$ ipython --no-banner

In [1]: import numpy as np

In [2]: np.set_printoptions(precision=2, suppress=True, linewidth=140)

In [3]: J = -3 * np.eye(6) + np.ones((6, 6))

In [4]: J
Out[4]: 
array([[-2.,  1.,  1.,  1.,  1.,  1.],
       [ 1., -2.,  1.,  1.,  1.,  1.],
       [ 1.,  1., -2.,  1.,  1.,  1.],
       [ 1.,  1.,  1., -2.,  1.,  1.],
       [ 1.,  1.,  1.,  1., -2.,  1.],
       [ 1.,  1.,  1.,  1.,  1., -2.]])

In [5]: # symmetric, so the eigenvalues are real

In [6]: out = np.array([[0, 2, 0], [1, 2, 3], [2, 2, 1], [2, 1, 3], [1, 2, 2], [1, 3, 3]])

In [7]: np.einsum("ij,ij->i", J, J)
Out[7]: array([9., 9., 9., 9., 9., 9.])

In [8]: J @ out
Out[8]: 
array([[ 7.,  6., 12.],
       [ 4.,  6.,  3.],
       [ 1.,  6.,  9.],
       [ 1.,  9.,  3.],
       [ 4.,  6.,  6.],
       [ 4.,  3.,  3.]])

In [9]: np.vstack([J, out.T]).shape
Out[9]: (9, 6)

In [10]: m1 = np.loadtxt("out14.csv", delimiter=",")

In [11]: m1
Out[11]: 
array([[ -5.53,   6.22,   5.92],
       [  9.19,  -5.55,  -2.91],
       [  7.75,  -4.4 ,  -2.05],
       [ -0.32,   2.05,   2.79],
       [  8.09,  -4.67,  -2.26],
       [ -8.33,   8.47,   7.6 ],
       [  2.52,  -0.21,   1.09],
       [  1.92,   0.26,   1.45],
       [ -4.14,   5.11,   5.08],
       [  4.67,  -1.94,  -0.2 ],
       [  4.86,  -2.09,  -0.32],
       [ -0.2 ,   1.96,   2.72],
       [ -1.66,   3.13,   3.6 ],
       [  6.28,  -3.23,  -1.17],
       [ -2.43,   3.75,   4.06],
       [  4.82,  -2.06,  -0.29],
       [  3.64,  -1.11,   0.42],
       [ -7.88,   8.11,   7.33],
       [ -4.68,   5.54,   5.41],
       [  1.32,   0.74,   1.81],
       [  1.95,   0.24,   1.43],
       [ -0.07,   1.86,   2.64],
       [ -1.64,   3.11,   3.58],
       [ -0.43,   2.15,   2.86],
       [  5.95,  -2.96,  -0.97],
       [ -1.21,   2.77,   3.33],
       [  3.15,  -0.72,   0.71],
       [  1.09,   0.93,   1.94],
       [  2.85,  -0.48,   0.89],
       [  0.92,   1.07,   2.05],
       [ -4.4 ,   5.32,   5.24],
       [  6.72,  -3.58,  -1.43],
       [  3.87,  -1.3 ,   0.28],
       [-11.66,  11.13,   9.6 ],
       [ -0.7 ,   2.36,   3.02],
       [  2.65,  -0.32,   1.01],
       [  0.94,   1.04,   2.03],
       [ -2.26,   3.61,   3.95],
       [  6.6 ,  -3.48,  -1.36],
       [  4.76,  -2.01,  -0.26],
       [  7.17,  -3.94,  -1.7 ],
       [ -4.5 ,   5.4 ,   5.3 ]])

In [12]: cov = np.cov(m1, rowvar=False)

In [13]: np.corrcoef(m1.T)
Out[13]: 
array([[ 1., -1., -1.],
       [-1.,  1.,  1.],
       [-1.,  1.,  1.]])

In [14]: cov.shape
Out[14]: (3, 3)

In [15]: np.polyfit(m1[:, 0], m1[:, 1], 1)
Out[15]: array([-0.8,  1.8])

In [16]: np.argsort(-m1.std(axis=0).round(6), kind="stable")
Out[16]: array([0, 1, 2])

In [17]: np.argwhere(np.triu(np.abs(np.corrcoef(m1.T)) > 0.8, 1))
Out[17]: 
array([[0, 1],
       [0, 2],
       [1, 2]])
